% python3 -q
>>> import numpy as np
>>> import numpy.linalg as la
>>> np.set_printoptions(precision=1, suppress=True, linewidth=140, floatmode="fixed")
>>> rng = np.random.default_rng(552267)
>>> labels = rng.integers(0, 3, 8)
>>> mat = (labels[:, None] == labels) * -3 + np.eye(8)
>>> mat
array([[-2.0,  0.0,  0.0, -3.0, -3.0, -3.0,  0.0,  0.0],
       [ 0.0, -2.0, -3.0,  0.0,  0.0,  0.0,  0.0,  0.0],
       [ 0.0, -3.0, -2.0,  0.0,  0.0,  0.0,  0.0,  0.0],
       [-3.0,  0.0,  0.0, -2.0, -3.0, -3.0,  0.0,  0.0],
       [-3.0,  0.0,  0.0, -3.0, -2.0, -3.0,  0.0,  0.0],
       [-3.0,  0.0,  0.0, -3.0, -3.0, -2.0,  0.0,  0.0],
       [ 0.0,  0.0,  0.0,  0.0,  0.0,  0.0, -2.0, -3.0],
       [ 0.0,  0.0,  0.0,  0.0,  0.0,  0.0, -3.0, -2.0]])
>>> mat.ravel(order="F")
array([-2.0,  0.0,  0.0, -3.0, -3.0, -3.0,  0.0,  0.0,  0.0, -2.0, -3.0,  0.0,  0.0,  0.0,  0.0,  0.0,  0.0, -3.0, -2.0,  0.0,  0.0,  0.0,
        0.0,  0.0, -3.0,  0.0,  0.0, -2.0, -3.0, -3.0,  0.0,  0.0, -3.0,  0.0,  0.0, -3.0, -2.0, -3.0,  0.0,  0.0, -3.0,  0.0,  0.0, -3.0,
       -3.0, -2.0,  0.0,  0.0,  0.0,  0.0,  0.0,  0.0,  0.0,  0.0, -2.0, -3.0,  0.0,  0.0,  0.0,  0.0,  0.0,  0.0, -3.0, -2.0])
>>> t3 = mat.reshape(8, 2, -1)
>>> t3.transpose(1, 0, 2)
array([[[-2.0,  0.0,  0.0, -3.0],
        [ 0.0, -2.0, -3.0,  0.0],
        [ 0.0, -3.0, -2.0,  0.0],
        [-3.0,  0.0,  0.0, -2.0],
        [-3.0,  0.0,  0.0, -3.0],
        [-3.0,  0.0,  0.0, -3.0],
        [ 0.0,  0.0,  0.0,  0.0],
        [ 0.0,  0.0,  0.0,  0.0]],

       [[-3.0, -3.0,  0.0,  0.0],
        [ 0.0,  0.0,  0.0,  0.0],
        [ 0.0,  0.0,  0.0,  0.0],
        [-3.0, -3.0,  0.0,  0.0],
        [-2.0, -3.0,  0.0,  0.0],
        [-3.0, -2.0,  0.0,  0.0],
        [ 0.0,  0.0, -2.0, -3.0],
        [ 0.0,  0.0, -3.0, -2.0]]])
>>> np.swapaxes(t3, 1, 2)[0]
array([[-2.0, -3.0],
       [ 0.0, -3.0],
       [ 0.0,  0.0],
       [-3.0,  0.0]])
>>> np.einsum("ihd,ihd->ih", t3, t3)
array([[13.0, 18.0],
       [13.0,  0.0],
       [13.0,  0.0],
       [13.0, 18.0],
       [18.0, 13.0],
       [18.0, 13.0],
       [ 0.0, 13.0],
       [ 0.0, 13.0]])
>>> t3.sum(axis=1)
array([[-5.0, -3.0,  0.0, -3.0],
       [ 0.0, -2.0, -3.0,  0.0],
       [ 0.0, -3.0, -2.0,  0.0],
       [-6.0, -3.0,  0.0, -2.0],
       [-5.0, -3.0,  0.0, -3.0],
       [-6.0, -2.0,  0.0, -3.0],
       [ 0.0,  0.0, -2.0, -3.0],
       [ 0.0,  0.0, -3.0, -2.0]])
>>> ev, evecs = la.eigh(mat)
>>> ev.sum(), np.trace(mat)
(np.float64(-16.0), np.float64(-16.0))
>>> la.eigvalsh(mat + 2 * np.eye(8))
array([-9.0, -3.0, -3.0,  3.0,  3.0,  3.0,  3.0,  3.0])
>>> la.eigvalsh(mat @ mat)
array([  1.0,   1.0,   1.0,   1.0,   1.0,  25.0,  25.0, 121.0])
>>> np.round(evecs.T @ mat @ evecs, 1) + 0
array([[-11.0,   0.0,   0.0,   0.0,   0.0,   0.0,   0.0,   0.0],
       [  0.0,  -5.0,   0.0,   0.0,   0.0,   0.0,   0.0,   0.0],
       [  0.0,   0.0,  -5.0,   0.0,   0.0,   0.0,   0.0,   0.0],
       [  0.0,   0.0,   0.0,   1.0,   0.0,   0.0,   0.0,   0.0],
       [  0.0,   0.0,   0.0,   0.0,   1.0,   0.0,   0.0,   0.0],
       [  0.0,   0.0,   0.0,   0.0,   0.0,   1.0,   0.0,   0.0],
       [  0.0,   0.0,   0.0,   0.0,   0.0,   0.0,   1.0,   0.0],
       [  0.0,   0.0,   0.0,   0.0,   0.0,   0.0,   0.0,   1.0]])
>>> np.round(evecs.T @ evecs, 1) + 0
array([[1.0, 0.0, 0.0, 0.0, 0.0, 0.0, 0.0, 0.0],
       [0.0, 1.0, 0.0, 0.0, 0.0, 0.0, 0.0, 0.0],
       [0.0, 0.0, 1.0, 0.0, 0.0, 0.0, 0.0, 0.0],
       [0.0, 0.0, 0.0, 1.0, 0.0, 0.0, 0.0, 0.0],
       [0.0, 0.0, 0.0, 0.0, 1.0, 0.0, 0.0, 0.0],
       [0.0, 0.0, 0.0, 0.0, 0.0, 1.0, 0.0, 0.0],
       [0.0, 0.0, 0.0, 0.0, 0.0, 0.0, 1.0, 0.0],
       [0.0, 0.0, 0.0, 0.0, 0.0, 0.0, 0.0, 1.0]])
